$ ipython --no-banner

In [1]: import numpy as np

In [2]: import numpy.linalg as la

In [3]: np.set_printoptions(precision=2, suppress=True, linewidth=200, legacy="1.25")

In [4]: J = np.load("arr.npy")

In [5]: print(J)
[[ 1 -4  0  2]
 [ 2  1 -4  0]
 [ 0  2  1 -4]
 [-4  0  2  1]]

In [6]: print(np.sort(np.abs(np.fft.fft(J[0]))), np.sort(la.svd(J, compute_uv=False)))
[1.   3.   6.08 6.08] [1.   3.   6.08 6.08]

In [7]: print((J @ J)[0])
[-15  -8  20   4]

In [8]: print(np.allclose(J @ J.T, J.T @ J))
True

In [9]: F = np.array([[0, 5, 5, 2], [0, 3, 4, 2], [0, 3, 1, 5], [4, 4, 3, 1]])

In [10]: F[-1] = F[0] + -1 * F[1]

In [11]: print(F)
[[0 5 5 2]
 [0 3 4 2]
 [0 3 1 5]
 [0 2 1 0]]

In [12]: print(round(float(np.trace(la.pinv(F) @ F)), 2))
3.0

In [13]: print(np.allclose(F[:-1].T @ la.lstsq(F[:-1].T, F[-1])[0], F[-1]))
True

In [14]: m1 = np.load("layer1.npy")

In [15]: print(m1)
[[ 0.87  1.    1.5 ]
 [-1.75  0.07  0.97]
 [-0.44  1.73 -0.9 ]]

In [16]: other = la.inv(m1)

In [17]: print(la.inv(other))
[[ 0.87  1.    1.5 ]
 [-1.75  0.07  0.97]
 [-0.44  1.73 -0.9 ]]

In [18]: print(la.det(m1) * other)
[[-1.75  3.49  0.87]
 [-1.99 -0.13 -3.47]
 [-3.   -1.95  1.8 ]]

In [19]: rng = np.random.default_rng(599077)

In [20]: labels = rng.permutation(3)

In [21]: print(labels)
[2 0 1]

In [22]: other = m1[labels][:, labels]

In [23]: print(np.allclose(other, m1))
False

In [24]: print(np.sort(np.abs(la.eigvals(other))))
[2. 2. 2.]

In [25]: def softmax(z):
    ...:     e = np.exp(z - z.max(axis=-1, keepdims=True))
    ...:     return e / e.sum(axis=-1, keepdims=True)
    ...: 

In [26]: print(softmax(m1[2] + 3))
[0.1  0.84 0.06]

In [27]: print(softmax(m1[2]))
[0.1  0.84 0.06]

In [28]: print(softmax(m1).sum(axis=1))
[1. 1. 1.]

In [29]: scores = m1 @ m1.T / np.sqrt(3)

In [30]: print(softmax(scores)[2] @ m1)
[-0.44  1.53 -0.55]
